$ python -q
>>> import numpy as np
>>> np.set_printoptions(precision=4, suppress=True, linewidth=160, legacy="1.25")
>>> E = np.load("block10.npy")
>>> print(E)
[[ 0.4  2.   0.4]
 [ 0.   1.5 -1.1]
 [-2.4 10.  -0.1]]
>>> P = np.triu(np.array([[1, 2, 1], [1, 1, 2], [3, 4, 3]]), 1) + np.eye(3)
>>> other = P @ E @ np.linalg.inv(P)
>>> np.round(np.linalg.det(other), 4)
11.06
>>> round(np.trace(other), 4), round(np.trace(E), 4)
(1.8, 1.8)
>>> np.linalg.matrix_rank(other)
3
>>> other
array([[ -2. ,  19. , -37.9],
       [ -4.8,  31.1, -58.7],
       [ -2.4,  14.8, -27.3]])
>>> other = np.linalg.inv(E)
>>> np.linalg.det(E) * other
array([[10.85,  4.2 , -2.8 ],
       [ 2.64,  0.92,  0.44],
       [ 3.6 , -8.8 ,  0.6 ]])
>>> np.round(E @ other, 4) + 0
array([[1., 0., 0.],
       [0., 1., 0.],
       [0., 0., 1.]])
>>> np.linalg.inv(other)
array([[ 0.4,  2. ,  0.4],
       [-0. ,  1.5, -1.1],
       [-2.4, 10. , -0.1]])
>>> O = E.astype(float).copy()
>>> for j in range(3):
...     O[:, j] -= O[:, :j] @ (O[:, :j].T @ O[:, j])
...     O[:, j] /= np.linalg.norm(O[:, j])
... 
>>> print(np.round(O.T @ E, 4) + 0)
[[ 2.4331 -9.5351  0.1644]
 [ 0.      3.9155 -0.0721]
 [ 0.      0.      1.1609]]
>>> rng = np.random.default_rng(9854)
>>> labels = rng.integers(0, 2, 5)
>>> W0 = (labels[:, None] == labels) * 3 + np.eye(5)
>>> W0
array([[4., 0., 0., 3., 0.],
       [0., 4., 3., 0., 3.],
       [0., 3., 4., 0., 3.],
       [3., 0., 0., 4., 0.],
       [0., 3., 3., 0., 4.]])
>>> labels = rng.permutation(5)
>>> labels
array([3, 1, 0, 4, 2])
>>> other = W0[labels][:, labels]
>>> np.trace(other)
20.0
>>> np.round(np.linalg.det(W0[::-1]), 4)
70.0
>>> round(float(np.linalg.det(2 * W0)), 4), round(np.linalg.det(W0), 4)
(2240.0, 70.0)
>>> round(np.linalg.det(W0.T), 4)
70.0
>>> np.einsum("ii->", W0)
20.0
>>> vec = np.array([6, 6, -6, -1, 8])
>>> target = W0 @ vec
>>> beta, lr = np.zeros(5), 1 / np.linalg.norm(W0, 2) ** 2
>>> for i in range(3):
...     beta -= lr * W0.T @ (W0 @ beta - target)
...     if i % 1 == 0: print(i, round(np.linalg.norm(W0 @ beta - target), 4))
... 
0 17.1962
1 13.2333
2 11.908
>>> beta
array([2.2723, 2.7657, 2.4093, 2.0644, 2.8251])
>>> print(np.round(np.linalg.cond(W0), 4))
10.0
>>> vals, evecs = np.linalg.eigh(W0)
>>> np.linalg.eigvalsh(W0 @ W0)
array([  1.,   1.,   1.,  49., 100.])
>>> np.unique(vals.round(6) + 0, return_counts=True)[1]
array([3, 1, 1])
>>> np.linalg.svd(W0, compute_uv=False)
array([10.,  7.,  1.,  1.,  1.])
>>> np.round(evecs.T @ evecs, 4) + 0
array([[1., 0., 0., 0., 0.],
       [0., 1., 0., 0., 0.],
       [0., 0., 1., 0., 0.],
       [0., 0., 0., 1., 0.],
       [0., 0., 0., 0., 1.]])
>>> np.round(evecs.T @ W0 @ evecs, 4) + 0
array([[ 1.,  0.,  0.,  0.,  0.],
       [ 0.,  1.,  0.,  0.,  0.],
       [ 0.,  0.,  1.,  0.,  0.],
       [ 0.,  0.,  0.,  7.,  0.],
       [ 0.,  0.,  0.,  0., 10.]])
>>> np.linalg.eigvalsh(W0 + -3 * np.eye(5))
array([-2., -2., -2.,  4.,  7.])
>>> A = np.loadtxt("sample15.csv", delimiter=",")
>>> A
array([[ 6.1873,  1.1263, -5.9086, -4.363 ,  2.4914],
       [-3.1686,  4.4969, -1.6004,  2.891 ,  6.3244],
       [-3.4008, -4.1003,  0.5204, -4.9821,  3.5007]])
>>> vec = np.array([1, 1, -2, 1, 0])
>>> h = np.maximum(A @ vec, 0)
>>> np.flatnonzero(h > 1e-9)
array([0, 1])
>>> print(np.maximum(A @ vec, 0) - np.maximum(-A @ vec, 0))
[ 14.7677   7.4202 -13.524 ]
>>> A.T @ h
array([ 67.8605,  50.0003, -99.1308, -42.9794,  83.7203])
>>> h
array([14.7677,  7.4202,  0.    ])
>>> print(np.maximum(A @ (3 * vec), 0))
[44.303  22.2605  0.    ]
>>> print(np.tanh(A @ vec))
[ 1.  1. -1.]
>>> A.sum(axis=1)
array([-0.4666,  8.9434, -8.4622])
>>> np.linalg.svd(A, compute_uv=False)
array([10. ,  9. ,  8.1])
>>> print(np.linalg.matrix_rank(A))
3
>>> np.diff(A, axis=0)
array([[-9.3559,  3.3707,  4.3082,  7.254 ,  3.833 ],
       [-0.2323, -8.5973,  2.1208, -7.8731, -2.8237]])
>>> A.shape
(3, 5)
>>> A - A[0]
array([[ 0.    ,  0.    ,  0.    ,  0.    ,  0.    ],
       [-9.3559,  3.3707,  4.3082,  7.254 ,  3.833 ],
       [-9.5881, -5.2266,  6.4289, -0.6191,  1.0093]])
>>> np.unravel_index(np.abs(A).argmax(), A.shape)
(1, 4)
>>> arr = np.load("case3.npy")
>>> arr
array([[  0,   9, -18, -18,  -9,  18, -27],
       [  0,   1,  -2,  -2,  -1,   2,  -3],
       [  0,   3,  -6,  -6,  -3,   6,  -9],
       [  0,   4,  -8,  -8,  -4,   8, -12],
       [  0,   9, -18, -18,  -9,  18, -27],
       [  0,   2,  -4,  -4,  -2,   4,  -6],
       [  0,   7, -14, -14,  -7,  14, -21],
       [  0,   2,  -4,  -4,  -2,   4,  -6]])
>>> round(np.linalg.norm(arr, 2) / np.linalg.norm(arr), 4)
1.0
>>> [round(float(x), 4) for x in np.linalg.svd(arr, compute_uv=False)[:3]]
[75.0666, 0.0, 0.0]
>>> np.allclose(arr[:-1].T @ np.linalg.lstsq(arr[:-1].T, arr[-1])[0], arr[-1])
True
>>> print(arr @ np.linalg.pinv(arr) @ arr)
[[  0.   9. -18. -18.  -9.  18. -27.]
 [  0.   1.  -2.  -2.  -1.   2.  -3.]
 [  0.   3.  -6.  -6.  -3.   6.  -9.]
 [  0.   4.  -8.  -8.  -4.   8. -12.]
 [  0.   9. -18. -18.  -9.  18. -27.]
 [  0.   2.  -4.  -4.  -2.   4.  -6.]
 [  0.   7. -14. -14.  -7.  14. -21.]
 [  0.   2.  -4.  -4.  -2.   4.  -6.]]
>>> left, sv, Vh = np.linalg.svd(arr)
>>> evecs = Vh[:(sv > 1e-8).sum()]
>>> vec = arr[2] + 5 * arr[5] + rng.integers(2) * np.eye(7)[3]
>>> vec
array([  0.,  13., -26., -25., -13.,  26., -39.])
>>> print(np.diag(evecs.T @ evecs))
[0.     0.0435 0.1739 0.1739 0.0435 0.1739 0.3913]
>>> evecs.T @ evecs
array([[ 0.    ,  0.    ,  0.    ,  0.    ,  0.    ,  0.    ,  0.    ],
       [ 0.    ,  0.0435, -0.087 , -0.087 , -0.0435,  0.087 , -0.1304],
       [ 0.    , -0.087 ,  0.1739,  0.1739,  0.087 , -0.1739,  0.2609],
       [ 0.    , -0.087 ,  0.1739,  0.1739,  0.087 , -0.1739,  0.2609],
       [ 0.    , -0.0435,  0.087 ,  0.087 ,  0.0435, -0.087 ,  0.1304],
       [ 0.    ,  0.087 , -0.1739, -0.1739, -0.087 ,  0.1739, -0.2609],
       [ 0.    , -0.1304,  0.2609,  0.2609,  0.1304, -0.2609,  0.3913]])
>>> np.linalg.matrix_rank(np.vstack([arr, vec]))
2
>>> np.round(np.linalg.norm(vec - evecs.T @ evecs @ vec), 4)
0.9089
